$ python -q
>>> import numpy as np
>>> import numpy.linalg as la
>>> np.set_printoptions(suppress=True, linewidth=160)
>>> rnd = lambda a: np.round(a, 3) + 0
>>> arr = np.load("test5.npy")
>>> print(arr)
[[ 3  0  4  3  9  1  1]
 [ 7  8  0  0  5  4  3]
 [ 5  5  7  2  1  9  8]
 [ 2  8  3  4  9  3  5]
 [31 32  4  3 29 17 13]]
>>> B = np.array([[1, 2, -1],
...     [3, 3, -1],
...     [4, -2, -1],
...     [5, 3, -4],
...     [2, 5, -5],
...     [0, -2, 2],
...     [4, 2, 1]])
>>> print(la.matrix_rank(arr @ B))
3
>>> print(np.einsum("ik,kj->ji", arr, B))
[[  56   53   92   96  268]
 [  52   61   20   83  296]
 [ -61  -29   -4  -63 -177]]
>>> Uu, s, vt = la.svd(arr)
>>> V = vt[:(s > 1e-8).sum()]
>>> rng = np.random.default_rng(550169)
>>> x = arr[0] + 5 * arr[1] + rng.integers(2) * np.eye(7)[1]
>>> print(x)
[38. 41.  4.  3. 34. 21. 16.]
>>> print(rnd(np.diag(V.T @ V)))
[0.81  0.82  0.519 0.231 0.861 0.389 0.369]
>>> print(np.allclose(V.T @ V @ x, x))
False
>>> print(la.matrix_rank(np.vstack([arr, x])))
5
>>> F = np.load("a.npy")
>>> print(F)
[[ 0  2 -3 -2  0]
 [-2  0  5 -2  3]
 [ 3 -5  0  2  0]
 [ 2  2 -2  0  2]
 [ 0 -3  0 -2  0]]
>>> print(la.lstsq(F[:-1].T, F[-1])[2])
4
>>> print(rnd(F @ la.pinv(F) @ F))
[[ 0.  2. -3. -2.  0.]
 [-2.  0.  5. -2.  3.]
 [ 3. -5.  0.  2.  0.]
 [ 2.  2. -2.  0.  2.]
 [ 0. -3.  0. -2.  0.]]
>>> print(np.allclose(F[:-1].T @ la.lstsq(F[:-1].T, F[-1])[0], F[-1]))
True
>>> print(rnd(np.trace(la.pinv(F) @ F)))
4.0
>>> Uu, s, vt = la.svd(F, full_matrices=False)
>>> print(Uu.shape, s.shape, vt.shape)
(5, 5) (5,) (5, 5)
>>> print((s > 1e-8).sum())
4
>>> print(rnd(np.sqrt((s ** 2).sum())), rnd(la.norm(F)))
11.225 11.225
>>> print(rnd(s / s[0]))
[1.    1.    0.488 0.488 0.   ]
>>> print(rnd(np.cumsum(s ** 2) / np.sum(s ** 2)))
[0.404 0.807 0.904 1.    1.   ]
>>> P = np.triu(np.array([[0, 1, 0, 1, 2],
...     [3, 1, 2, 0, 3],
...     [0, 0, 2, 0, 0],
...     [0, 0, 2, 1, 1],
...     [2, 2, 3, 1, 2]]), 1) + np.eye(5)
>>> B = P @ F @ la.inv(P)
>>> print(rnd(la.det(B)))
0.0
>>> print(np.trace(B), np.trace(F))
0.0 0
